$ ipython --no-banner

In [1]: import numpy as np

In [2]: from numpy import linalg as LA

In [3]: np.set_printoptions(precision=2, suppress=True, linewidth=140, floatmode="fixed")

In [4]: rnd = lambda a: np.round(a, 2) + 0

In [5]: M = np.loadtxt("test6.csv", delimiter=",")

In [6]: M
Out[6]: 
array([[-2.01, -0.53,  0.81,  0.22,  1.34, -2.64, -2.90],
       [ 0.63, -1.42,  0.10, -1.46,  1.73, -0.39, -1.52],
       [ 0.23,  0.38,  0.15,  0.38, -0.87,  0.88,  1.43],
       [ 0.12, -0.31,  1.90, -1.05,  1.36, -2.06, -2.33],
       [-0.79, -1.86, -1.57, -0.64,  0.57,  0.06, -0.39],
       [ 1.84,  2.38,  0.37,  1.12, -1.68, -1.22,  1.66],
       [ 0.13,  0.26,  0.80, -0.42, -0.35, -0.73,  0.11],
       [ 1.10, -0.50, -0.26,  0.47,  0.64, -1.65, -0.59],
       [-0.06, -1.68, -0.80, -1.49,  0.31,  0.00, -0.99],
       [-0.56, -0.24, -0.41, -0.53,  0.09,  0.11, -1.06],
       [ 1.04,  2.44,  1.94,  0.70, -2.01, -1.28,  0.64],
       [ 1.16,  1.64,  1.70,  3.25, -1.15, -3.03, -0.18],
       [ 1.04, -0.05,  1.12, -0.32, -1.74, -0.39, -0.65],
       [ 0.96,  1.78, -1.01,  2.59, -0.79, -1.32, -0.02],
       [ 1.33,  3.18,  1.47,  1.09, -3.30,  1.77,  2.96],
       [-1.41, -1.63, -1.92, -0.29, -0.06,  1.03,  0.39],
       [-1.00, -0.03,  0.64, -0.85,  1.67, -0.39, -2.38]])

In [7]: x0 = np.array([2, 3, 1, 0, 0, 2, 3])

In [8]: y = M @ x0

In [9]: coef, lr = np.zeros(7), 1 / LA.norm(M, 2) ** 2

In [10]: for i in range(8):
    ...:     coef -= lr * M.T @ (M @ coef - y)
    ...:     if i % 2 == 0: print(i, round(LA.norm(M @ coef - y), 2))
    ...: 
0 10.58
2 6.9
4 5.69
6 4.92

In [11]: rnd(LA.cond(M))
Out[11]: np.float64(7.62)

In [12]: rnd(coef)
Out[12]: array([ 1.45,  2.17,  0.80,  0.25, -1.51,  1.70,  2.58])

In [13]: rng = np.random.default_rng(13211)

In [14]: out = M + rng.integers(-2, 3, (17, 2)) @ rng.integers(-2, 3, (2, 7))

In [15]: rnd(out)
Out[15]: 
array([[-3.01,  3.47,  3.81,  1.22,  1.34, -1.64, -1.90],
       [-1.37,  6.58,  6.10,  0.54,  1.73,  1.61,  0.48],
       [-2.77,  0.38,  1.15, -0.62,  3.13,  1.88, -1.57],
       [-1.88, -4.31, -0.10, -3.05,  5.36, -2.06, -6.33],
       [-0.79,  4.14,  2.43,  1.36, -1.43,  1.06,  2.61],
       [ 3.84, -5.62, -5.63, -0.88, -1.68, -3.22, -0.34],
       [-4.87,  2.26,  3.80, -1.42,  5.65,  1.27, -3.89],
       [-3.90,  1.50,  2.74, -0.53,  6.64,  0.35, -4.59],
       [-5.06,  0.32,  2.20, -2.49,  6.31,  2.00, -4.99],
       [ 5.44, -0.24, -2.41,  1.47, -7.91, -1.89,  4.94],
       [ 3.04,  6.44,  3.94,  2.70, -6.01, -1.28,  4.64],
       [-2.84, -0.36,  1.70,  1.25,  4.85, -2.03, -5.18],
       [ 2.04,  1.95,  2.12,  0.68, -3.74, -0.39,  1.35],
       [ 0.96, -4.22, -5.01,  0.59,  1.21, -2.32, -3.02],
       [-1.67,  9.18,  6.47,  2.09, -1.30,  3.77,  2.96],
       [ 4.59, -1.63, -3.92,  1.71, -8.06, -0.97,  6.39],
       [ 3.00, -4.03, -3.36, -0.85, -2.33, -2.39, -0.38]])

In [16]: LA.matrix_rank(out - M, tol=1e-8)
Out[16]: np.int64(2)

In [17]: rnd(LA.svd(out - M, compute_uv=False))
Out[17]: array([28.66, 23.87,  0.00,  0.00,  0.00,  0.00,  0.00])

In [18]: np.abs(out - M).sum(axis=1)
Out[18]: array([11.00, 22.00, 13.00, 18.00, 18.00, 22.00, 23.00, 23.00, 23.00, 26.00, 18.00, 20.00,  9.00, 18.00, 19.00, 26.00, 20.00])

In [19]: C2 = np.cov(M, rowvar=False)

In [20]: np.median(M, axis=0)
Out[20]: array([ 0.23, -0.05,  0.37, -0.29, -0.06, -0.39, -0.39])

In [21]: rnd(np.corrcoef(M[:, 6], M[:, 2])[0, 1])
Out[21]: np.float64(0.0)

In [22]: rnd(M.std(axis=0))
Out[22]: array([1.04, 1.51, 1.14, 1.27, 1.39, 1.25, 1.48])

In [23]: np.argsort(-M.std(axis=0).round(6), kind="stable")
Out[23]: array([1, 6, 4, 3, 5, 2, 0])

In [24]: W0 = np.array([[0, 1, 3, 1, 3],
    ...:     [0, 0, 0, 2, 0],
    ...:     [0, 0, 0, 3, -2],
    ...:     [0, 0, 0, 0, 3],
    ...:     [0, 0, 0, 0, 0]])

In [25]: W0
Out[25]: 
array([[ 0,  1,  3,  1,  3],
       [ 0,  0,  0,  2,  0],
       [ 0,  0,  0,  3, -2],
       [ 0,  0,  0,  0,  3],
       [ 0,  0,  0,  0,  0]])

In [26]: Uu, s, Vt = LA.svd(W0)

In [27]: V = Vt[:(s > 1e-8).sum()]

In [28]: x0 = W0[4] + 4 * W0[3] + rng.integers(2) * np.eye(5)[0]

In [29]: x0
Out[29]: array([ 1.00,  0.00,  0.00,  0.00, 12.00])

In [30]: rnd(V.T @ V)
Out[30]: 
array([[0.00, 0.00, 0.00, 0.00, 0.00],
       [0.00, 0.10, 0.30, 0.00, 0.00],
       [0.00, 0.30, 0.90, 0.00, 0.00],
       [0.00, 0.00, 0.00, 1.00, 0.00],
       [0.00, 0.00, 0.00, 0.00, 1.00]])

In [31]: rnd(np.diag(V.T @ V))
Out[31]: array([0.00, 0.10, 0.90, 1.00, 1.00])

In [32]: E = np.loadtxt("mat.csv", delimiter=",")

In [33]: E
Out[33]: 
array([[-0.10,  0.80,  3.30,  0.30],
       [ 0.50, -1.50, -6.22, -1.00],
       [-1.20, -2.00, -8.08, -0.60],
       [ 1.50, -2.30, -9.33,  0.20],
       [ 0.60,  1.60,  6.38, -0.70],
       [-0.10,  0.60,  2.44,  0.90],
       [-1.40,  0.20,  0.75,  1.30],
       [ 0.20, -0.60, -2.22, -0.20],
       [-0.10, -0.80, -3.21,  0.50],
       [ 1.50, -0.80, -3.05,  0.50],
       [-1.60, -0.40, -1.69,  0.30],
       [ 0.50, -0.40, -1.77,  1.00],
       [ 1.30,  0.60,  2.43, -1.80],
       [-0.20,  1.60,  6.23, -1.10],
       [-0.10,  1.00,  3.90,  0.10],
       [ 0.90,  1.10,  4.33,  0.30],
       [ 0.40,  0.30,  1.22,  1.00],
       [-1.30, -1.60, -6.39,  2.40],
       [-0.10,  0.80,  3.08, -0.90],
       [-2.30,  0.20,  0.77,  1.00],
       [-0.10,  0.20,  0.81, -0.20],
       [ 0.10, -0.80, -3.05, -0.50],
       [-0.30, -1.50, -5.86,  0.10],
       [ 0.80,  0.00,  0.16,  0.50],
       [ 1.00,  2.80, 11.23,  0.70],
       [-0.20, -0.80, -3.29, -1.90],
       [-1.90,  1.00,  3.78, -3.10],
       [ 1.30,  1.70,  6.98,  1.20],
       [-0.60,  2.10,  8.42, -0.80],
       [-1.60, -0.60, -2.30, -3.10],
       [ 1.90,  1.10,  4.28, -1.40]])

In [34]: x0 = np.array([-1, -3, 0, 1])

In [35]: y = E @ x0

In [36]: rnd(LA.solve(E.T @ E, E.T @ y))
Out[36]: array([-1.00, -3.00,  0.00,  1.00])

In [37]: rnd(LA.lstsq(E, y)[0])
Out[37]: array([-1.00, -3.00,  0.00,  1.00])

In [38]: y = y + 0.02 * rng.normal(size=31)

In [39]: rnd(y)
Out[39]: 
array([-1.98,  3.00,  6.58,  5.59, -6.12, -0.81,  2.07,  1.39,  3.00,  1.39,  3.15,  1.69, -4.88, -5.70, -2.80, -3.90, -0.30,  8.48, -3.22,
        2.70, -0.72,  1.79,  4.90, -0.31, -8.67,  0.73, -4.23, -5.18, -6.52,  0.31, -6.58])

In [40]: coef, *_ = LA.lstsq(E, y)

In [41]: rnd(E.T @ (y - E @ coef))
Out[41]: array([0.00, 0.00, 0.00, 0.00])

In [42]: rnd(coef)
Out[42]: array([-1.00, -3.07,  0.02,  1.00])

In [43]: rnd(LA.norm(y - E @ coef))
Out[43]: np.float64(0.1)

In [44]: P = E @ LA.solve(E.T @ E, E.T)

In [45]: rnd(P @ E[:, 2])
Out[45]: 
array([ 3.30, -6.22, -8.08, -9.33,  6.38,  2.44,  0.75, -2.22, -3.21, -3.05, -1.69, -1.77,  2.43,  6.23,  3.90,  4.33,  1.22, -6.39,  3.08,
        0.77,  0.81, -3.05, -5.86,  0.16, 11.23, -3.29,  3.78,  6.98,  8.42, -2.30,  4.28])

In [46]: rnd(LA.eigvalsh(P))
Out[46]: 
array([0.00, 0.00, 0.00, 0.00, 0.00, 0.00, 0.00, 0.00, 0.00, 0.00, 0.00, 0.00, 0.00, 0.00, 0.00, 0.00, 0.00, 0.00, 0.00, 0.00, 0.00, 0.00,
       0.00, 0.00, 0.00, 0.00, 0.00, 1.00, 1.00, 1.00, 1.00])

In [47]: np.allclose(P @ P, P)
Out[47]: True

In [48]: d = LA.norm(E[:, None] - E[None], axis=-1)

In [49]: np.unravel_index(d.round(6).argmax(), d.shape)
Out[49]: (np.int64(3), np.int64(24))

In [50]: d.mean(axis=1).argmax()
Out[50]: np.int64(24)

In [51]: np.flatnonzero(d[15] < d.mean() / 2)
Out[51]: array([ 0,  4,  5, 12, 13, 14, 15, 18, 27, 30])

In [52]: d[15].round(6).argsort(kind="stable")[:4]
Out[52]: array([15, 14,  0, 30])

In [53]: O, V = LA.qr(E[:, :2])[0], LA.qr(E[:, 2:])[0]

In [54]: s = LA.svd(O.T @ V, compute_uv=False)

In [55]: rnd(np.degrees(np.arccos(s.clip(0, 1))))
Out[55]: array([ 1.29, 83.81])

In [56]: m1 = np.load("block16.npy")

In [57]: m1
Out[57]: 
array([[  1,  -2,   4,  -8],
       [  1,  -1,   1,  -1],
       [  1,   0,   0,   0],
       [  1,   1,   1,   1],
       [  1,   2,   4,   8],
       [  1,   3,   9,  27],
       [  1,   4,  16,  64],
       [  1,   5,  25, 125]])

In [58]: m1[0] @ m1[6]
Out[58]: np.int64(-455)

In [59]: rnd(LA.norm(m1[0], 1)), rnd(LA.norm(m1[0], np.inf))
Out[59]: (np.float64(15.0), np.float64(8.0))

In [60]: x0 = np.array([5, 5, 5, 1])

In [61]: y = m1 @ x0

In [62]: rnd(LA.pinv(m1) @ m1)
Out[62]: 
array([[1.00, 0.00, 0.00, 0.00],
       [0.00, 1.00, 0.00, 0.00],
       [0.00, 0.00, 1.00, 0.00],
       [0.00, 0.00, 0.00, 1.00]])

In [63]: rnd(LA.solve(m1.T @ m1, m1.T @ y))
Out[63]: array([5.00, 5.00, 5.00, 1.00])

In [64]: rnd(LA.lstsq(m1, y)[0])
Out[64]: array([5.00, 5.00, 5.00, 1.00])

In [65]: y
Out[65]: array([  7,   4,   5,  16,  43,  92, 169, 280])

In [66]: y = y + 0.3 * rng.normal(size=8)

In [67]: rnd(y)
Out[67]: array([  7.25,   3.41,   4.85,  15.66,  43.53,  92.70, 169.28, 280.38])

In [68]: coef, *_ = LA.lstsq(m1, y)

In [69]: rnd(LA.norm(y - m1 @ coef))
Out[69]: np.float64(0.63)

In [70]: rnd(coef)
Out[70]: array([4.63, 5.15, 5.15, 0.97])

In [71]: rnd(m1.T @ (y - m1 @ coef))
Out[71]: array([0.00, 0.00, 0.00, 0.00])

In [72]: coef.round()
Out[72]: array([5.00, 5.00, 5.00, 1.00])

In [73]: [round(float(LA.norm(LA.solve(m1.T @ m1 + lam * np.eye(4), m1.T @ y))), 2) for lam in (0, 1, 10, 100)]
Out[73]: [8.68, 8.12, 6.32, 3.29]

In [74]: arr = np.loadtxt("a.csv", delimiter=",")

In [75]: arr
Out[75]: 
array([[-10.18,  -5.55,  -7.84,   7.33,  -9.10,   9.54,  -6.17,   6.24,  -8.91],
       [ -8.38,  -4.82,  -8.19,   9.32, -10.41,  11.01,  -6.48,   5.21,  -9.05],
       [-10.37,  -7.25,  -8.42,   8.22,  -9.15,   7.73,  -6.08,   4.98,  -9.24],
       [ -8.52,  -5.73,  -8.29,   9.81,  -8.54,   8.46,  -5.13,   6.62,  -9.07],
       [ -9.39,  -8.06,  -8.68,   8.43, -10.16,  10.06,  -5.45,   7.13,  -7.11],
       [ -9.28,  -4.46, -10.57,   9.02,  -8.47,   9.22,  -6.69,   7.69,  -7.34],
       [ -9.17,  -6.75,  -7.60,   9.89,  -6.20,  10.36,  -5.80,   4.57,  -8.47],
       [ -9.69,  -6.17,  -8.23,   7.74,  -9.69,   7.30,  -6.52,   5.91,  -9.86],
       [ -9.15,  -6.61,  -8.65,  10.73,  -9.36,   7.40,  -4.17,   6.13,  -7.18],
       [ -7.30,  -6.18,  -8.03,   9.12,  -7.99,  10.15,  -6.25,   4.97,  -9.07],
       [ -9.70,  -6.27,  -8.65,   8.54,  -9.76,   9.66,  -7.14,   5.27,  -7.37],
       [ -8.93,  -4.78,  -8.05,   9.71,  -9.09,   8.49,  -7.30,   6.43,  -9.54],
       [ -8.88,  -7.14,  -8.69,   8.07,  -7.71,   8.67,  -7.57,   6.73,  -8.04],
       [ -9.96,  -3.80, -10.34,   9.22,  -9.71,   9.69,  -4.55,   5.49,  -8.07],
       [-10.05,  -5.30,  -8.63,   7.18,  -8.33,  11.22,  -6.99,   4.04,  -9.25],
       [-10.54,  -7.17,  -7.06,   9.29,  -9.04,  10.16,  -5.52,   6.53, -10.00],
       [ -9.67,  -5.62,  -8.37,   9.20,  -8.23,   9.99,  -5.75,   5.74, -10.21],
       [ -9.53,  -7.28, -10.24,   7.56,  -9.26,   9.21,  -5.06,   3.56,  -8.88],
       [-10.68,  -6.52,  -7.84,   7.37,  -8.27,   8.03,  -6.86,   6.03,  -9.34],
       [ -8.05,  -4.25,  -8.86,  10.69,  -9.16,   7.90,  -5.30,   5.52,  -7.76],
       [ -8.47,  -6.56,  -8.53,   8.04,  -8.84,   7.54,  -6.64,   5.88,  -7.85],
       [ -8.94,  -6.04,  -9.90,   8.85,  -9.82,   9.50,  -5.82,   5.93,  -9.36]])

In [76]: [round(float(x), 2) for x in LA.svd(arr, compute_uv=False)[:3]]
Out[76]: [113.28, 6.56, 5.79]

In [77]: rnd(LA.norm(arr, 2) / LA.norm(arr))
Out[77]: np.float64(0.99)

In [78]: f = np.array([-9, -7])

In [79]: rnd(np.polyval(f, arr[11]))
Out[79]: array([ 73.37,  36.02,  65.45, -94.39,  74.81, -83.41,  58.70, -64.87,  78.86])

In [80]: rnd(np.cross(arr[11, :3], arr[6, :3]))
Out[80]: array([-18.01,   5.95,  16.44])

In [81]: labels = arr[:, 6] > np.median(arr[:, 6])

In [82]: f = arr[labels].mean(axis=0) - arr[~labels].mean(axis=0)

In [83]: np.argsort(-np.abs(f).round(6), kind="stable")
Out[83]: array([6, 3, 1, 2, 7, 0, 4, 5, 8])

In [84]: labels.astype(int)
Out[84]: array([0, 0, 1, 1, 1, 0, 1, 0, 1, 0, 0, 0, 0, 1, 0, 1, 1, 1, 0, 1, 0, 1])

In [85]: C = arr[[15, 11]].astype(float)

In [86]: for _ in range(5):
    ...:     labels = LA.norm(arr[:, None] - C, axis=-1).argmin(axis=1)
    ...:     C = np.array([arr[labels == j].mean(axis=0) for j in range(2)])
    ...: 

In [87]: labels
Out[87]: array([0, 1, 0, 1, 0, 1, 0, 0, 1, 1, 0, 1, 0, 1, 0, 0, 0, 0, 0, 1, 0, 1])

In [88]: rnd(C[1] - C[0])
Out[88]: array([ 0.99,  1.40, -0.62,  1.39, -0.42, -0.10,  0.53,  0.41,  0.32])
